In [1]: import numpy as np

In [2]: from numpy import linalg as LA

In [3]: np.set_printoptions(precision=2, suppress=True, linewidth=100, legacy="1.25")

In [4]: arr = np.minimum.outer(np.arange(1, 4), np.arange(1, 4)) * -3

In [5]: print(arr)
[[-3 -3 -3]
 [-3 -6 -6]
 [-3 -6 -9]]

In [6]: x = np.array([0, 0, 2])

In [7]: target = arr @ x

In [8]: c, lr = np.zeros(3), 1 / LA.norm(arr, 2) ** 2

In [9]: for i in range(6):
   ...:     c -= lr * arr.T @ (arr @ c - target)
   ...:     if i % 2 == 0: print(i, round(LA.norm(arr @ c - target), 2))
   ...: 
0 2.32
2 2.25
4 2.18

In [10]: print(np.round(LA.cond(arr), 2))
16.39

In [11]: print(c)
[0.41 0.82 1.16]

In [12]: print(round(np.abs(LA.eigvals(arr)).max(), 2))
15.15

In [13]: print(LA.matrix_power(arr, 4))
[[ 5670 10206 12717]
 [10206 18387 22923]
 [12717 22923 28593]]

In [14]: print(np.allclose(arr @ arr.T, arr.T @ arr))
True

In [15]: print(np.sort(np.abs(LA.eigvals(arr))))
[ 0.92  1.93 15.15]

In [16]: print((arr + arr.T) / 2)
[[-3. -3. -3.]
 [-3. -6. -6.]
 [-3. -6. -9.]]

In [17]: print(np.trace(arr))
-18

In [18]: hat = np.triu(np.array([[-1, -1, -1], [2, -1, -1], [0, 0, 0]]), 1) + np.eye(3)

In [19]: other = hat @ arr @ LA.inv(hat)

In [20]: print(np.poly(other))
[ 1. 18. 45. 27.]

In [21]: print(LA.matrix_rank(other))
3

In [22]: J = np.cumsum(np.array([[1, 1, 1],
    ...:     [1, 1, 1],
    ...:     [1, 0, 0],
    ...:     [0, 1, 0],
    ...:     [0, 1, 2],
    ...:     [1, 0, 0],
    ...:     [0, 0, 2],
    ...:     [0, 2, 0],
    ...:     [2, 1, 0],
    ...:     [1, 2, 1],
    ...:     [1, 1, 2],
    ...:     [0, 2, 2],
    ...:     [1, 1, 1],
    ...:     [1, 1, 0],
    ...:     [2, 0, 2],
    ...:     [0, 1, 2],
    ...:     [1, 0, 0],
    ...:     [2, 1, 2],
    ...:     [1, 2, 2],
    ...:     [0, 2, 2]]), axis=0)

In [23]: print(J)
[[ 1  1  1]
 [ 2  2  2]
 [ 3  2  2]
 [ 3  3  2]
 [ 3  4  4]
 [ 4  4  4]
 [ 4  4  6]
 [ 4  6  6]
 [ 6  7  6]
 [ 7  9  7]
 [ 8 10  9]
 [ 8 12 11]
 [ 9 13 12]
 [10 14 12]
 [12 14 14]
 [12 15 16]
 [13 15 16]
 [15 16 18]
 [16 18 20]
 [16 20 22]]

In [24]: G = np.cov(J, rowvar=False)

In [25]: print(LA.eigvalsh(G)[::-1])
[100.72   0.73   0.4 ]

In [26]: print(np.corrcoef(J.T))
[[1.   0.98 0.99]
 [0.98 1.   0.98]
 [0.99 0.98 1.  ]]

In [27]: print(round(np.corrcoef(J[:, 2], J[:, 1])[0, 1], 2))
0.98

In [28]: print(np.argsort(-J.std(axis=0).round(6), kind="stable"))
[2 1 0]

In [29]: print(np.median(J, axis=0))
[7.5 9.5 8. ]

In [30]: print(G)
[[23.75 28.57 31.26]
 [28.57 35.84 38.24]
 [31.26 38.24 42.26]]

In [31]: Lm = LA.cholesky(G)

In [32]: print(LA.eigvalsh(G).min() > 0)
True

In [33]: print(G / np.sqrt(np.outer(np.diag(G), np.diag(G))))
[[1.   0.98 0.99]
 [0.98 1.   0.98]
 [0.99 0.98 1.  ]]

In [34]: print(np.diag(Lm) ** 2)
[23.75  1.47  0.84]

In [35]: print(Lm @ Lm.T)
[[23.75 28.57 31.26]
 [28.57 35.84 38.24]
 [31.26 38.24 42.26]]

In [36]: print(round(np.prod(np.diag(Lm)) ** 2, 2), np.round(LA.det(G), 2))
29.3 29.3

In [37]: cen = J - J.mean(axis=0)

In [38]: evecs = LA.svd(cen)[2][:1]

In [39]: other = cen - cen @ evecs.T @ evecs

In [40]: print(round(float(LA.norm(other) / LA.norm(cen)), 2))
0.11

In [41]: print((cen @ evecs.T).std(axis=0))
[9.78]

In [42]: print(np.diag(evecs.T @ evecs))
[0.23 0.35 0.42]

In [43]: print(other.std(axis=0))
[0.57 0.67 0.54]
